$ ipython --no-banner

In [1]: import numpy as np

In [2]: import numpy.linalg as la

In [3]: np.set_printoptions(precision=3, suppress=True, linewidth=120, sign=" ")

In [4]: K = np.array([[2.0, -1.4, -0.4],
   ...:     [0.8, -1.2, 0.4],
   ...:     [1.3, -0.5, 2.0],
   ...:     [-1.0, 0.1, -0.3],
   ...:     [-2.0, -0.5, -1.3],
   ...:     [1.4, -1.3, -1.0],
   ...:     [0.0, 1.3, 0.3],
   ...:     [0.9, -0.8, 1.2],
   ...:     [0.7, 1.0, -0.2],
   ...:     [-1.2, 0.7, -0.9],
   ...:     [-1.2, 1.4, 0.4],
   ...:     [-1.3, -1.1, -0.7],
   ...:     [-0.8, 0.5, -0.4],
   ...:     [1.5, -0.5, 0.2],
   ...:     [-0.1, -0.9, 1.7]])

In [5]: rng = np.random.default_rng(492892)

In [6]: K[:, 2] = 3 * K[:, 1] + 0.1 * rng.normal(size=15)

In [7]: K
Out[7]: 
array([[ 2.   , -1.4  , -4.327],
       [ 0.8  , -1.2  , -3.408],
       [ 1.3  , -0.5  , -1.436],
       [-1.   ,  0.1  ,  0.297],
       [-2.   , -0.5  , -1.571],
       [ 1.4  , -1.3  , -3.889],
       [ 0.   ,  1.3  ,  3.796],
       [ 0.9  , -0.8  , -2.27 ],
       [ 0.7  ,  1.   ,  3.074],
       [-1.2  ,  0.7  ,  1.98 ],
       [-1.2  ,  1.4  ,  4.258],
       [-1.3  , -1.1  , -3.389],
       [-0.8  ,  0.5  ,  1.484],
       [ 1.5  , -0.5  , -1.456],
       [-0.1  , -0.9  , -2.687]])

In [8]: Q, R = la.qr(K)

In [9]: round(np.trace(Q @ Q.T), 3)
Out[9]: np.float64(3.0)

In [10]: r0 = np.array([3, 1, 1])

In [11]: F = -2 * np.eye(3) + np.outer(r0, r0)

In [12]: F
Out[12]: 
array([[ 7.,  3.,  3.],
       [ 3., -1.,  1.],
       [ 3.,  1., -1.]])

In [13]: vec = np.array([1, 2, 1])

In [14]: a = np.maximum(F @ vec, 0)

In [15]: np.tanh(F @ vec)
Out[15]: array([ 1.   ,  0.964,  0.999])

In [16]: F.T @ a
Out[16]: array([ 130.,   50.,   46.])

In [17]: vals, vecs = la.eigh(F)

In [18]: vec = np.array([-1, -1, 2])

In [19]: vec @ F @ vec
Out[19]: np.float64(-8.0)

In [20]: vecs * np.abs(vals) @ vecs.T
Out[20]: 
array([[ 7.727,  1.909,  1.909],
       [ 1.909,  2.636,  0.636],
       [ 1.909,  0.636,  2.636]])

In [21]: np.abs(F).sum(axis=1).max(), np.abs(vals).max()
Out[21]: (np.float64(13.0), np.float64(9.0))

In [22]: (np.sign(vecs[:, -1].round(6)) == np.sign(vecs[0, -1].round(6))).astype(int)
Out[22]: array([ 1,  1,  1])

In [23]: A = np.loadtxt("data.csv", delimiter=",")

In [24]: A
Out[24]: 
array([[ 6.757, -2.127, -0.541],
       [ 2.127,  8.528,  2.269],
       [-3.027,  0.392, -7.881],
       [-3.65 , -2.183,  4.923]])

In [25]: gram = A.T @ A

In [26]: np.allclose(gram, gram.T)
Out[26]: True

In [27]: gram
Out[27]: 
array([[ 72.666,  10.546,   7.062],
       [ 10.546,  82.166,   6.66 ],
       [  7.062,   6.66 ,  91.778]])

In [28]: np.round(np.trace(gram), 3), round(float((A ** 2).sum()), 3)
Out[28]: (np.float64(246.61), 246.61)

In [29]: la.eigvalsh(gram)[::-1]
Out[29]: array([ 100.  ,   81.  ,   65.61])

In [30]: la.svd(A, compute_uv=False) ** 2
Out[30]: array([ 100.  ,   81.  ,   65.61])
